>>> import numpy as np
>>> from numpy import linalg as LA
>>> np.set_printoptions(precision=3, suppress=True, linewidth=140, legacy="1.25")
>>> arr = np.load("out6.npy")
>>> print(arr)
[[ 1.467  0.101 -0.293  0.543]
 [ 0.101  0.584 -1.074  0.327]
 [-0.293 -1.074  2.418  0.078]
 [ 0.543  0.327  0.078  1.531]]
>>> # rank 3
>>> U, sigma, Vh = LA.svd(arr)
>>> vecs = Vh[:(sigma > 1e-8).sum()]
>>> rng = np.random.default_rng(47)
>>> x = arr[2] + -2 * arr[0] + rng.integers(2) * np.eye(4)[3]
>>> print(x)
[-3.227 -1.277  3.003 -1.008]
>>> print(LA.matrix_rank(np.vstack([arr, x])))
3
>>> print(np.round(LA.norm(x - vecs.T @ vecs @ x), 3))
0.0
>>> print(np.diag(vecs.T @ vecs))
[0.987 0.241 0.833 0.939]
>>> rk = LA.matrix_rank(arr)
>>> print(rk)
3
>>> N = LA.svd(arr)[2][rk:].T
>>> print(N.shape)
(4, 1)
>>> print([int(LA.matrix_rank(arr[:, :j + 1])) for j in range(4)])
[1, 2, 3, 3]
>>> J = np.load("x.npy")
>>> print(J)
[[-0.5    0.     0.     0.866  0.     0.   ]
 [ 0.     1.     0.     0.     0.     0.   ]
 [ 0.     0.     1.     0.     0.     0.   ]
 [-0.866  0.     0.    -0.5    0.     0.   ]
 [ 0.     0.     0.     0.     1.     0.   ]
 [ 0.     0.     0.     0.     0.     1.   ]]
>>> lab = rng.permutation(6)
>>> print(lab)
[5 0 2 4 1 3]
>>> Y = J[lab][:, lab]
>>> print(np.allclose(Y, J))
False
>>> print(Y)
[[ 1.     0.     0.     0.     0.     0.   ]
 [ 0.    -0.5    0.     0.     0.     0.866]
 [ 0.     0.     1.     0.     0.     0.   ]
 [ 0.     0.     0.     1.     0.     0.   ]
 [ 0.     0.     0.     0.     1.     0.   ]
 [ 0.    -0.866  0.     0.     0.    -0.5  ]]
>>> print(np.sort(np.abs(LA.eigvals(Y))))
[1. 1. 1. 1. 1. 1.]
>>> print(round(float(LA.det(Y)), 3), round(LA.det(J[lab]), 3))
1.0 1.0
